In [1]: import numpy as np

In [2]: import numpy.linalg as la

In [3]: np.set_printoptions(precision=2, suppress=True, linewidth=120)

In [4]: X = np.array([[-1, -2, -1, -2, -1],
   ...:     [-1, -1, -2, -1, -2],
   ...:     [-2, -1, -1, -2, -1],
   ...:     [-1, -2, -1, -1, -2],
   ...:     [-2, -1, -2, -1, -1]])

In [5]: x0 = np.array([-1, -2, -1, 0, 0])

In [6]: h1 = np.maximum(X @ x0, 0)

In [7]: np.maximum(X @ x0, 0) - np.maximum(-X @ x0, 0)
Out[7]: array([6, 5, 5, 6, 6])

In [8]: h1
Out[8]: array([6, 5, 5, 6, 6])

In [9]: np.tanh(X @ x0)
Out[9]: array([1., 1., 1., 1., 1.])

In [10]: rng = np.random.default_rng(716)

In [11]: lab = rng.permutation(5)

In [12]: lab
Out[12]: array([0, 4, 1, 2, 3])

In [13]: other = X[lab][:, lab]

In [14]: other
Out[14]: 
array([[-1, -1, -2, -1, -2],
       [-2, -1, -1, -2, -1],
       [-1, -2, -1, -2, -1],
       [-2, -1, -1, -1, -2],
       [-1, -2, -2, -1, -1]])

In [15]: np.trace(other)
Out[15]: np.int64(-5)

In [16]: np.diag(other)
Out[16]: array([-1, -1, -1, -1, -1])

In [17]: np.einsum("ij,ji->", X, X)
Out[17]: np.int64(45)

In [18]: np.kron(np.eye(2, dtype=int), X)
Out[18]: 
array([[-1, -2, -1, -2, -1,  0,  0,  0,  0,  0],
       [-1, -1, -2, -1, -2,  0,  0,  0,  0,  0],
       [-2, -1, -1, -2, -1,  0,  0,  0,  0,  0],
       [-1, -2, -1, -1, -2,  0,  0,  0,  0,  0],
       [-2, -1, -2, -1, -1,  0,  0,  0,  0,  0],
       [ 0,  0,  0,  0,  0, -1, -2, -1, -2, -1],
       [ 0,  0,  0,  0,  0, -1, -1, -2, -1, -2],
       [ 0,  0,  0,  0,  0, -2, -1, -1, -2, -1],
       [ 0,  0,  0,  0,  0, -1, -2, -1, -1, -2],
       [ 0,  0,  0,  0,  0, -2, -1, -2, -1, -1]])

In [19]: round(float(la.det(X.T)), 2)
Out[19]: -7.0

In [20]: np.einsum("ii->", X)
Out[20]: np.int64(-5)

In [21]: f = np.array([1, 0, 1])

In [22]: np.polyval(f, X[4])
Out[22]: array([5, 2, 5, 2, 2])

In [23]: hat = np.triu(np.array([[-5, 5, 1, 1, -3],
    ...:     [5, 4, 3, 5, 5],
    ...:     [-1, 3, -2, 0, -3],
    ...:     [4, 5, 2, -5, 0],
    ...:     [4, 5, -5, 2, 3]]), 1) + np.eye(5)

In [24]: other = hat @ X @ la.inv(hat)

In [25]: hat @ X - X @ hat
Out[25]: 
array([[ -2.,   0.,   1.,   6.,  -6.],
       [-21., -13., -14., -10., -22.],
       [  6.,  13.,  11.,  10.,  -1.],
       [  0.,   5.,   7.,  11.,   4.],
       [  0.,  10.,   5.,   7.,  -7.]])

In [26]: la.matrix_rank(other)
Out[26]: np.int64(5)

In [27]: J = np.load("arr.npy")

In [28]: J
Out[28]: 
array([[ 0.,  1., -2.,  1.],
       [-1.,  4., -5.,  2.],
       [-1.,  5., -7.,  3.],
       [-1.,  5., -7.,  3.]])

In [29]: rk = la.matrix_rank(J)

In [30]: rk
Out[30]: np.int64(2)

In [31]: null = la.svd(J)[2][rk:].T

In [32]: null @ null.T
Out[32]: 
array([[ 0.7,  0.4,  0.1, -0.2],
       [ 0.4,  0.3,  0.2,  0.1],
       [ 0.1,  0.2,  0.3,  0.4],
       [-0.2,  0.1,  0.4,  0.7]])

In [33]: null.shape
Out[33]: (4, 2)

In [34]: [int(la.matrix_rank(J[:, :j + 1])) for j in range(4)]
Out[34]: [1, 2, 2, 2]

In [35]: lab = rng.permutation(4)

In [36]: lab
Out[36]: array([3, 1, 2, 0])

In [37]: other = J[lab][:, lab]

In [38]: np.trace(other)
Out[38]: np.float64(0.0)

In [39]: np.round(np.sort(np.abs(la.eigvals(other))), 2) + 0
Out[39]: array([0., 0., 1., 1.])

In [40]: np.allclose(other, J)
Out[40]: False

In [41]: other
Out[41]: 
array([[ 3.,  5., -7., -1.],
       [ 2.,  4., -5., -1.],
       [ 3.,  5., -7., -1.],
       [ 1.,  1., -2.,  0.]])

In [42]: round(float(la.det(other)), 2), round(float(la.det(J[lab])), 2)
Out[42]: (0.0, 0.0)

In [43]: round(float(la.det(other)), 2)
Out[43]: 0.0

In [44]: left, s, Vh = la.svd(J)

In [45]: np.argmax(s[:-1] / (s[1:] + 1e-6)) + 1
Out[45]: np.int64(2)

In [46]: other = left[:, :2] @ np.diag(s[:2]) @ Vh[:2]

In [47]: round(la.norm(J - other, 2), 2), np.round(s[2], 2)
Out[47]: (np.float64(0.0), np.float64(0.0))

In [48]: la.matrix_rank(J, rtol=0.05)
Out[48]: np.int64(1)

In [49]: np.round(np.abs(J - other).max(), 2)
Out[49]: np.float64(0.0)

In [50]: other.round(2) + 0
Out[50]: 
array([[ 0.,  1., -2.,  1.],
       [-1.,  4., -5.,  2.],
       [-1.,  5., -7.,  3.],
       [-1.,  5., -7.,  3.]])

In [51]: W0 = np.load("layer3.npy")

In [52]: W0
Out[52]: 
array([[ 1, -1,  1, -1, -1,  1, -1,  1],
       [ 1,  1, -1, -1,  1,  1, -1, -1]])

In [53]: # columns 1 and 4 are equal

In [54]: f = np.array([-2, 1, -1])

In [55]: np.polyval(f, W0[1])
Out[55]: array([-2, -2, -4, -4, -2, -2, -4, -4])

In [56]: np.correlate(W0[1], W0[0], "full")
Out[56]: array([ 1,  0, -1,  0, -1,  0,  1,  0, -1,  0,  1,  0,  1,  0, -1])

In [57]: np.array([np.convolve(row, f, "same") for row in W0])
Out[57]: 
array([[ 3, -4,  4,  0, -2,  4, -4,  2],
       [-1,  2,  0, -2,  0,  2,  0,  0]])

In [58]: th = np.radians(60)

In [59]: R = np.eye(8)

In [60]: R[4, 4] = R[6, 6] = np.cos(th)

In [61]: R[4, 6], R[6, 4] = -np.sin(th), np.sin(th)

In [62]: R
Out[62]: 
array([[ 1.  ,  0.  ,  0.  ,  0.  ,  0.  ,  0.  ,  0.  ,  0.  ],
       [ 0.  ,  1.  ,  0.  ,  0.  ,  0.  ,  0.  ,  0.  ,  0.  ],
       [ 0.  ,  0.  ,  1.  ,  0.  ,  0.  ,  0.  ,  0.  ,  0.  ],
       [ 0.  ,  0.  ,  0.  ,  1.  ,  0.  ,  0.  ,  0.  ,  0.  ],
       [ 0.  ,  0.  ,  0.  ,  0.  ,  0.5 ,  0.  , -0.87,  0.  ],
       [ 0.  ,  0.  ,  0.  ,  0.  ,  0.  ,  1.  ,  0.  ,  0.  ],
       [ 0.  ,  0.  ,  0.  ,  0.  ,  0.87,  0.  ,  0.5 ,  0.  ],
       [ 0.  ,  0.  ,  0.  ,  0.  ,  0.  ,  0.  ,  0.  ,  1.  ]])

In [63]: other = W0 @ R.T

In [64]: np.allclose(W0 @ W0.T, other @ other.T)
Out[64]: True

In [65]: np.abs(other - W0).max(axis=0)
Out[65]: array([0.  , 0.  , 0.  , 0.  , 1.37, 0.  , 1.37, 0.  ])

In [66]: blk = np.stack([W0, 2 * W0, W0[::-1]])

In [67]: blk.shape
Out[67]: (3, 2, 8)

In [68]: la.norm(blk, axis=(1, 2))
Out[68]: array([4., 8., 4.])

In [69]: la.matrix_rank(blk)
Out[69]: array([2, 2, 2])

In [70]: np.einsum("bij,cij->bc", blk, blk)
Out[70]: 
array([[16, 32,  0],
       [32, 64,  0],
       [ 0,  0, 16]])

In [71]: (blk @ W0.T).shape
Out[71]: (3, 2, 2)

In [72]: E = np.load("dump.npy")

In [73]: E
Out[73]: 
array([[ 0,  0, -1],
       [ 0,  0,  0],
       [-2,  0,  2]])

In [74]: # rows and columns are dependent

In [75]: np.allclose(E[:-1].T @ la.lstsq(E[:-1].T, E[-1])[0], E[-1])
Out[75]: False

In [76]: np.abs(np.diag(la.qr(E)[1])) > 1e-9
Out[76]: array([ True, False,  True])
